$ ipython --no-banner

In [1]: import numpy as np

In [2]: from numpy import linalg as LA

In [3]: np.set_printoptions(precision=2, suppress=True, linewidth=120, sign=" ")

In [4]: M = np.load("case3.npy")

In [5]: M
Out[5]: 
array([[-1., -1.,  0.,  0.,  0.,  0.,  0.,  0.,  0.,  0.],
       [-1.,  1., -1.,  0.,  0.,  0.,  0.,  0.,  0.,  0.],
       [ 0., -1.,  0., -1.,  0.,  0.,  0.,  0.,  0.,  0.],
       [ 0.,  0., -1., -1., -1.,  0.,  0.,  0.,  0.,  0.],
       [ 0.,  0.,  0., -1., -3., -1.,  0.,  0.,  0.,  0.],
       [ 0.,  0.,  0.,  0., -1., -3., -1.,  0.,  0.,  0.],
       [ 0.,  0.,  0.,  0.,  0., -1., -2., -1.,  0.,  0.],
       [ 0.,  0.,  0.,  0.,  0.,  0., -1., -1., -1.,  0.],
       [ 0.,  0.,  0.,  0.,  0.,  0.,  0., -1.,  0., -1.],
       [ 0.,  0.,  0.,  0.,  0.,  0.,  0.,  0., -1., -2.]])

In [6]: np.all(LA.eigvalsh(M) > 0)
Out[6]: np.False_

In [7]: [round(float(LA.det(M[:i, :i])), 2) + 0 for i in range(1, 11)]
Out[7]: [-1.0, -2.0, 1.0, 1.0, -4.0, 11.0, -18.0, 7.0, 18.0, -43.0]

In [8]: round(LA.eigvalsh(M).min(), 2)
Out[8]: np.float64(-4.4)

In [9]: try:
   ...:     LA.cholesky(M)
   ...: except LA.LinAlgError as e:
   ...:     print(repr(e))
   ...: 
LinAlgError('Matrix is not positive definite')

In [10]: np.unravel_index(np.abs(M).argmax(), M.shape)
Out[10]: (np.int64(4), np.int64(4))

In [11]: LA.rank(M)
Traceback (most recent call last):
  Cell In[11], line 1
    LA.rank(M)
AttributeError: module 'numpy.linalg' has no attribute 'rank'


In [12]: np.count_nonzero(M)
Out[12]: np.int64(26)

In [13]: round(float(LA.norm(M)), 2)
Out[13]: 6.93

In [14]: M.mean(axis=0)
Out[14]: array([-0.2, -0.1, -0.2, -0.3, -0.5, -0.5, -0.4, -0.3, -0.2, -0.3])

In [15]: vec = np.array([1, 2, 1, 0, 1, 2, 0, 1, 2, 1])

In [16]: a = np.maximum(M @ vec, 0)

In [17]: np.flatnonzero(a > 1e-9)
Out[17]: array([], dtype=int64)

In [18]: np.tanh(M @ vec)
Out[18]: array([-1.  ,  0.  , -0.96, -0.96, -1.  , -1.  , -1.  , -1.  , -0.96, -1.  ])

In [19]: a
Out[19]: array([ 0.,  0.,  0.,  0.,  0.,  0.,  0.,  0.,  0.,  0.])

In [20]: M.T @ a
Out[20]: array([ 0.,  0.,  0.,  0.,  0.,  0.,  0.,  0.,  0.,  0.])

In [21]: f = np.array([5, 2, -2, 0, -2, -3, 2, 5, 5, -1])

In [22]: other = M + np.outer(f, np.eye(10)[3])

In [23]: LA.matrix_rank(other - M)
Out[23]: np.int64(1)

In [24]: other
Out[24]: 
array([[-1., -1.,  0.,  5.,  0.,  0.,  0.,  0.,  0.,  0.],
       [-1.,  1., -1.,  2.,  0.,  0.,  0.,  0.,  0.,  0.],
       [ 0., -1.,  0., -3.,  0.,  0.,  0.,  0.,  0.,  0.],
       [ 0.,  0., -1., -1., -1.,  0.,  0.,  0.,  0.,  0.],
       [ 0.,  0.,  0., -3., -3., -1.,  0.,  0.,  0.,  0.],
       [ 0.,  0.,  0., -3., -1., -3., -1.,  0.,  0.,  0.],
       [ 0.,  0.,  0.,  2.,  0., -1., -2., -1.,  0.,  0.],
       [ 0.,  0.,  0.,  5.,  0.,  0., -1., -1., -1.,  0.],
       [ 0.,  0.,  0.,  5.,  0.,  0.,  0., -1.,  0., -1.],
       [ 0.,  0.,  0., -1.,  0.,  0.,  0.,  0., -1., -2.]])

In [25]: round(LA.det(other) / LA.det(M), 2), round(1 + LA.solve(M, f)[3], 2)
Out[25]: (np.float64(6.49), np.float64(6.49))

In [26]: f = np.array([9, 9, 2, 8, 6, 5, 6, 7, 9])

In [27]: v = np.array([-9, 9, 8, 3, -3])

In [28]: F = f[:, None] + v[None, :]

In [29]: F
Out[29]: 
array([[ 0, 18, 17, 12,  6],
       [ 0, 18, 17, 12,  6],
       [-7, 11, 10,  5, -1],
       [-1, 17, 16, 11,  5],
       [-3, 15, 14,  9,  3],
       [-4, 14, 13,  8,  2],
       [-3, 15, 14,  9,  3],
       [-2, 16, 15, 10,  4],
       [ 0, 18, 17, 12,  6]])

In [30]: left, sv, vt = LA.svd(F)

In [31]: V = vt[:(sv > 1e-8).sum()]

In [32]: rng = np.random.default_rng(7587)

In [33]: vec = F[6] + 3 * F[5] + rng.integers(2) * np.eye(5)[3]

In [34]: vec
Out[34]: array([-15.,  57.,  53.,  33.,   9.])

In [35]: np.diag(V.T @ V)
Out[35]: array([ 0.69,  0.44,  0.38,  0.21,  0.29])

In [36]: round(float(LA.norm(vec - V.T @ V @ vec)), 2)
Out[36]: 0.0
